% python3 -q
>>> import numpy as np
>>> np.set_printoptions(precision=3, suppress=True, linewidth=160)
>>> A = np.load("m.npy")
>>> A
array([[ 0,  0, -4],
       [ 0, -2,  0],
       [ 1,  0,  0]])
>>> # splits into 2 blocks
>>> np.linalg.norm(A, axis=0)
array([1., 2., 4.])
>>> A[:, 2] @ A[:, 1]
np.int64(0)
>>> (np.linalg.matrix_power((A != 0) + (A.T != 0) + np.eye(3), 3) > 0).astype(int)
array([[1, 0, 1],
       [0, 1, 0],
       [1, 0, 1]])
>>> np.flatnonzero(np.linalg.matrix_power((A != 0) + (A.T != 0) + np.eye(3), 3)[1])
array([1])
>>> round(float(np.linalg.det(A)), 3)
-8.0
>>> np.sort(np.linalg.eigvals(A).real)
array([-2.,  0.,  0.])
>>> t = np.radians(45)
>>> R = np.eye(3)
>>> R[1, 1] = R[2, 2] = np.cos(t)
>>> R[1, 2], R[2, 1] = -np.sin(t), np.sin(t)
>>> R
array([[ 1.   ,  0.   ,  0.   ],
       [ 0.   ,  0.707, -0.707],
       [ 0.   ,  0.707,  0.707]])
>>> A2 = A @ R.T
>>> np.allclose(np.linalg.norm(A, axis=1), np.linalg.norm(A2, axis=1))
True
>>> J = np.array([[2.0, 5.0, 0.0, 0.0, 0.0, 0.0, 0.0],
...     [5.0, 0.0, 5.0, 0.0, 0.0, 0.0, 0.0],
...     [0.0, 5.0, 2.0, 5.0, 0.0, 0.0, 0.0],
...     [0.0, 0.0, 5.0, 3.0, 5.0, 0.0, 0.0],
...     [0.0, 0.0, 0.0, 5.0, 3.0, 5.0, 0.0],
...     [0.0, 0.0, 0.0, 0.0, 5.0, 0.0, 5.0],
...     [0.0, 0.0, 0.0, 0.0, 0.0, 5.0, 0.0]])
>>> J
array([[2., 5., 0., 0., 0., 0., 0.],
       [5., 0., 5., 0., 0., 0., 0.],
       [0., 5., 2., 5., 0., 0., 0.],
       [0., 0., 5., 3., 5., 0., 0.],
       [0., 0., 0., 5., 3., 5., 0.],
       [0., 0., 0., 0., 5., 0., 5.],
       [0., 0., 0., 0., 0., 5., 0.]])
>>> rng = np.random.default_rng(863072)
>>> z = rng.permutation(7)
>>> z
array([1, 0, 2, 6, 5, 3, 4])
>>> A2 = J[z][:, z]
>>> np.round(np.linalg.det(A2), 3), np.round(np.linalg.det(J[z]), 3)
(np.float64(-86875.0), np.float64(-86875.0))
>>> np.trace(A2)
np.float64(10.0)
>>> np.allclose(A2, J)
False
>>> np.sort(np.abs(np.linalg.eigvals(A2)))
array([ 1.698,  2.279,  5.074,  6.329,  7.607,  8.105, 11.338])
>>> x = np.array([-1, 2, 3, -1, -2, -3, -1])
>>> (J * x).sum(axis=1)
array([  8.,  10.,  11.,   2., -26., -15., -15.])
>>> np.einsum("ij,j->i", J, x)
array([  8.,  10.,  11.,   2., -26., -15., -15.])
>>> J @ x
array([  8.,  10.,  11.,   2., -26., -15., -15.])
>>> (J @ x).argmax()
np.int64(2)
>>> J @ np.ones(7)
array([ 7., 10., 12., 13., 13., 10.,  5.])
>>> J @ (2 * x)
array([ 16.,  20.,  22.,   4., -52., -30., -30.])
>>> np.linalg.norm(J @ x) <= np.linalg.norm(J, 2) * np.linalg.norm(x) + 1e-9
np.True_
>>> evals, V = np.linalg.eigh(J)
>>> np.unique(evals.round(6) + 0, return_counts=True)[1]
array([1, 1, 1, 1, 1, 1, 1])
>>> np.round(evals.sum(), 3), np.trace(J)
(np.float64(10.0), np.float64(10.0))
>>> np.linalg.eigvalsh(J @ J)
array([  2.883,   5.194,  25.746,  40.062,  57.866,  65.693, 128.557])
>>> np.round(V.T @ J @ V, 3) + 0
array([[-7.607,  0.   ,  0.   ,  0.   ,  0.   ,  0.   ,  0.   ],
       [ 0.   , -6.329,  0.   ,  0.   ,  0.   ,  0.   ,  0.   ],
       [ 0.   ,  0.   , -2.279,  0.   ,  0.   ,  0.   ,  0.   ],
       [ 0.   ,  0.   ,  0.   ,  1.698,  0.   ,  0.   ,  0.   ],
       [ 0.   ,  0.   ,  0.   ,  0.   ,  5.074,  0.   ,  0.   ],
       [ 0.   ,  0.   ,  0.   ,  0.   ,  0.   ,  8.105,  0.   ],
       [ 0.   ,  0.   ,  0.   ,  0.   ,  0.   ,  0.   , 11.338]])
>>> evals
array([-7.607, -6.329, -2.279,  1.698,  5.074,  8.105, 11.338])
>>> np.abs(V[:, -1])
array([0.14 , 0.261, 0.452, 0.583, 0.521, 0.285, 0.126])
>>> (evals > 1e-8).sum(), (evals < -1e-8).sum()
(np.int64(4), np.int64(3))
>>> np.linalg.eigvalsh(J + -2 * np.eye(7))
array([-9.607, -8.329, -4.279, -0.302,  3.074,  6.105,  9.338])
>>> np.round(V.T @ V, 3) + 0
array([[1., 0., 0., 0., 0., 0., 0.],
       [0., 1., 0., 0., 0., 0., 0.],
       [0., 0., 1., 0., 0., 0., 0.],
       [0., 0., 0., 1., 0., 0., 0.],
       [0., 0., 0., 0., 1., 0., 0.],
       [0., 0., 0., 0., 0., 1., 0.],
       [0., 0., 0., 0., 0., 0., 1.]])
>>> feats = np.array([[-8, 0, 0, 0, 0, 7, -9],
...     [0, 6, 3, 0, 0, 0, 0],
...     [0, -2, -2, 0, 0, 0, 0],
...     [0, 0, 0, -6, 1, 0, 0],
...     [0, 0, 0, 7, -9, 0, 0],
...     [2, 0, 0, 0, 0, 5, -8],
...     [0, 0, 0, 0, 0, 7, 6]])
>>> # 3 blocks once reordered
>>> np.sort(np.linalg.eigvals(feats).real)
array([-10.541,  -9.243,  -4.459,  -1.162,   5.162,   6.121,   6.121])
>>> (feats != 0).astype(int)
array([[1, 0, 0, 0, 0, 1, 1],
       [0, 1, 1, 0, 0, 0, 0],
       [0, 1, 1, 0, 0, 0, 0],
       [0, 0, 0, 1, 1, 0, 0],
       [0, 0, 0, 1, 1, 0, 0],
       [1, 0, 0, 0, 0, 1, 1],
       [0, 0, 0, 0, 0, 1, 1]])
>>> np.round(np.linalg.det(feats), 3)
np.float64(253236.0)
>>> z = rng.permutation(7)
>>> A2 = feats[:, z] * rng.choice([-1, 1], 7)
>>> A2
array([[ 0,  0,  0,  0,  9,  8, -7],
       [ 3,  0,  0,  6,  0,  0,  0],
       [-2,  0,  0, -2,  0,  0,  0],
       [ 0, -6,  1,  0,  0,  0,  0],
       [ 0,  7, -9,  0,  0,  0,  0],
       [ 0,  0,  0,  0,  8, -2, -5],
       [ 0,  0,  0,  0, -6,  0, -7]])
>>> Uu, _, Vt = np.linalg.svd(feats.T @ A2)
>>> np.round(np.linalg.lstsq(feats, A2)[0], 3) + 0
array([[ 0.,  0.,  0.,  0.,  0., -1.,  0.],
       [ 0.,  0.,  0.,  1.,  0.,  0.,  0.],
       [ 1.,  0.,  0.,  0.,  0.,  0.,  0.],
       [ 0.,  1.,  0.,  0.,  0.,  0.,  0.],
       [ 0.,  0.,  1.,  0.,  0.,  0.,  0.],
       [ 0.,  0.,  0.,  0.,  0.,  0., -1.],
       [ 0.,  0.,  0.,  0., -1.,  0.,  0.]])
